% python3 -q
>>> import numpy as np
>>> np.set_printoptions(suppress=True, linewidth=140)
>>> def tidy(a):
...     return np.round(a, 2) + 0
... 
>>> M = np.load("arr.npy")
>>> M
array([[-15,  -6,   7,  -2,  -2,  -2],
       [-12,   1,  -4,  -5,  -2,  -4],
       [  0,  -7,  16,   3,   6,   4],
       [ 30,   6, -10,   9,  -3,   5],
       [  3,   0,   9,  -1,  11,   3],
       [  0,   6,  -4,  -5,   7,  -1],
       [  6,   2, -10,   3,  -9,  -1],
       [-12,  -3,  16,  -6,  15,   1]])
>>> ang = np.radians(72)
>>> r_ = np.eye(6)
>>> r_[5, 5] = r_[4, 4] = np.cos(ang)
>>> r_[5, 4], r_[4, 5] = -np.sin(ang), np.sin(ang)
>>> print(tidy(r_))
[[ 1.    0.    0.    0.    0.    0.  ]
 [ 0.    1.    0.    0.    0.    0.  ]
 [ 0.    0.    1.    0.    0.    0.  ]
 [ 0.    0.    0.    1.    0.    0.  ]
 [ 0.    0.    0.    0.    0.31  0.95]
 [ 0.    0.    0.    0.   -0.95  0.31]]
>>> A2 = M @ r_.T
>>> tidy(np.linalg.det(r_)), tidy(np.trace(r_))
(np.float64(1.0), np.float64(4.62))
>>> K = np.load("test2.npy")
>>> tidy(K)
array([[0.33, 0.  , 0.17, 0.  , 0.17, 0.  , 0.  , 0.17, 0.  , 0.  , 0.  , 0.17],
       [0.25, 0.25, 0.  , 0.  , 0.  , 0.  , 0.  , 0.  , 0.25, 0.  , 0.25, 0.  ],
       [0.  , 0.  , 0.25, 0.  , 0.  , 0.  , 0.25, 0.  , 0.25, 0.  , 0.  , 0.25],
       [0.33, 0.  , 0.  , 0.33, 0.  , 0.  , 0.  , 0.  , 0.33, 0.  , 0.  , 0.  ],
       [0.  , 0.25, 0.  , 0.25, 0.5 , 0.  , 0.  , 0.  , 0.  , 0.  , 0.  , 0.  ],
       [0.2 , 0.  , 0.2 , 0.  , 0.2 , 0.2 , 0.  , 0.  , 0.  , 0.  , 0.  , 0.2 ],
       [0.  , 0.25, 0.  , 0.  , 0.  , 0.  , 0.5 , 0.  , 0.  , 0.25, 0.  , 0.  ],
       [0.  , 0.  , 0.  , 0.  , 0.2 , 0.  , 0.  , 0.4 , 0.  , 0.2 , 0.2 , 0.  ],
       [0.  , 0.2 , 0.  , 0.2 , 0.  , 0.  , 0.  , 0.  , 0.2 , 0.  , 0.2 , 0.2 ],
       [0.12, 0.  , 0.12, 0.  , 0.  , 0.12, 0.  , 0.  , 0.12, 0.25, 0.12, 0.12],
       [0.  , 0.14, 0.  , 0.  , 0.  , 0.  , 0.14, 0.14, 0.  , 0.14, 0.29, 0.14],
       [0.  , 0.  , 0.  , 0.  , 0.  , 0.  , 0.25, 0.  , 0.  , 0.25, 0.25, 0.25]])
>>> K @ np.ones(12)
array([1., 1., 1., 1., 1., 1., 1., 1., 1., 1., 1., 1.])
>>> p = np.eye(12)[5]
>>> for _ in range(7):
...     p = p @ K
...     print(p.round(2))
... 
[0.2 0.  0.2 0.  0.2 0.2 0.  0.  0.  0.  0.  0.2]
[0.11 0.05 0.12 0.05 0.17 0.04 0.1  0.03 0.05 0.05 0.05 0.17]
[0.08 0.1  0.06 0.07 0.12 0.01 0.13 0.04 0.08 0.09 0.09 0.12]
[0.09 0.12 0.04 0.07 0.08 0.01 0.13 0.04 0.09 0.11 0.12 0.1 ]
[0.1  0.12 0.04 0.06 0.07 0.02 0.12 0.05 0.09 0.11 0.13 0.1 ]
[0.1  0.11 0.04 0.06 0.06 0.02 0.11 0.05 0.09 0.11 0.13 0.11]
[0.1  0.11 0.04 0.05 0.06 0.02 0.11 0.06 0.09 0.11 0.14 0.11]
>>> C = np.array([[3, 1, -3, -3, 1, -3, 0, 0, 3, -1, 0, 3, -1],
...     [1, 3, 0, -2, -1, -3, 3, 1, 1, 3, 1, 0, 2]])
>>> data = np.repeat(C, 27 // 2, axis=0)
>>> rng = np.random.default_rng(7168)
>>> data = data + 0.05 * rng.normal(size=data.shape)
>>> print(tidy(data))
[[ 2.98  1.03 -3.01 -3.    0.97 -3.03 -0.01  0.02  3.05 -0.94 -0.1   3.07 -1.07]
 [ 3.03  0.93 -2.93 -2.94  0.94 -3.    0.03 -0.04  3.02 -1.02  0.12  3.07 -1.02]
 [ 3.01  1.04 -2.98 -3.05  0.99 -2.96  0.01 -0.03  2.97 -0.91 -0.1   2.92 -1.01]
 [ 2.95  1.04 -3.   -3.03  1.   -3.03 -0.01  0.05  3.02 -0.94 -0.01  2.99 -0.98]
 [ 2.86  0.98 -2.98 -2.97  0.97 -2.96  0.03 -0.06  2.95 -0.96  0.01  3.07 -0.99]
 [ 3.01  1.03 -2.89 -2.94  0.91 -3.   -0.04  0.09  2.98 -0.99  0.03  3.02 -1.04]
 [ 2.94  1.06 -2.99 -3.08  0.98 -2.97  0.04 -0.05  2.96 -1.    0.09  3.04 -0.99]
 [ 3.01  0.96 -2.93 -3.01  0.91 -3.06 -0.02 -0.02  2.97 -1.03  0.1   2.97 -1.05]
 [ 2.87  1.   -3.01 -2.98  0.99 -2.99 -0.03  0.05  3.   -0.97 -0.02  2.95 -0.92]
 [ 3.1   0.86 -2.95 -2.93  0.99 -2.98 -0.01 -0.03  3.   -0.93  0.04  3.03 -1.06]
 [ 2.93  0.98 -3.   -2.97  1.03 -3.05  0.03  0.03  2.98 -0.9   0.03  3.06 -0.97]
 [ 2.94  1.11 -2.97 -3.01  1.01 -3.01 -0.04  0.01  2.95 -0.97  0.04  2.87 -1.01]
 [ 2.91  1.04 -2.97 -3.01  0.92 -3.05  0.02 -0.12  2.98 -1.02  0.03  2.92 -0.97]
 [ 1.16  2.91 -0.01 -1.99 -1.01 -2.95  3.08  0.95  1.04  2.98  1.01  0.03  2.03]
 [ 0.98  2.98  0.01 -1.9  -1.07 -2.99  3.01  1.02  1.05  2.99  1.   -0.05  2.04]
 [ 1.02  3.07 -0.01 -2.   -0.82 -3.04  3.05  0.97  0.99  2.95  1.03 -0.06  1.98]
 [ 1.07  3.09  0.11 -1.99 -1.13 -3.    2.89  1.03  0.94  3.04  1.01  0.    1.98]
 [ 0.99  2.96 -0.06 -2.   -0.96 -3.06  3.06  1.03  1.13  3.01  0.99 -0.05  1.94]
 [ 0.96  3.06  0.08 -1.97 -0.93 -3.01  2.98  1.    0.95  3.08  1.03  0.03  2.01]
 [ 1.03  2.99  0.   -1.85 -1.04 -3.05  3.    0.98  0.94  2.9   0.97 -0.06  1.97]
 [ 0.99  3.05  0.03 -2.06 -1.01 -2.99  3.05  0.95  1.01  2.98  1.03  0.04  2.01]
 [ 1.07  3.06 -0.03 -1.95 -1.   -3.03  3.04  1.03  1.03  3.04  1.04 -0.04  2.01]
 [ 0.98  2.9   0.   -2.   -0.97 -3.01  3.    0.95  1.04  3.02  1.01 -0.02  1.94]
 [ 1.03  3.05  0.03 -1.98 -0.85 -3.02  3.01  0.99  1.07  3.01  1.01 -0.02  2.08]
 [ 0.89  3.02 -0.03 -1.99 -0.96 -3.05  2.97  1.06  1.01  2.97  1.04 -0.03  1.99]
 [ 0.99  3.04  0.02 -1.96 -0.95 -2.93  2.96  0.99  0.99  2.98  1.02 -0.03  1.97]]
>>> Ac = data - data.mean(axis=0)
>>> Uu, sig, VT = np.linalg.svd(Ac, full_matrices=False)
>>> tidy(sig)
array([21.38,  0.41,  0.34,  0.3 ,  0.29,  0.27,  0.24,  0.22,  0.18,  0.16,  0.13,  0.12,  0.09])
>>> np.linalg.matrix_rank(Ac)
np.int64(13)
>>> tidy(np.abs(VT[-1]))
array([0.05, 0.29, 0.38, 0.36, 0.1 , 0.04, 0.31, 0.46, 0.26, 0.41, 0.29, 0.01, 0.02])
>>> print(tidy(sig ** 2 / (sig ** 2).sum()))
[1. 0. 0. 0. 0. 0. 0. 0. 0. 0. 0. 0. 0.]
>>> (np.sign(Uu[:, 0]) == np.sign(Uu[0, 0])).astype(int)
array([1, 1, 1, 1, 1, 1, 1, 1, 1, 1, 1, 1, 1, 0, 0, 0, 0, 0, 0, 0, 0, 0, 0, 0, 0, 0])
>>> tidy((sig ** 2).sum() ** 2 / (sig ** 4).sum())
np.float64(1.0)
>>> print(np.searchsorted(np.cumsum(sig ** 2) / (sig ** 2).sum(), 0.9) + 1)
1
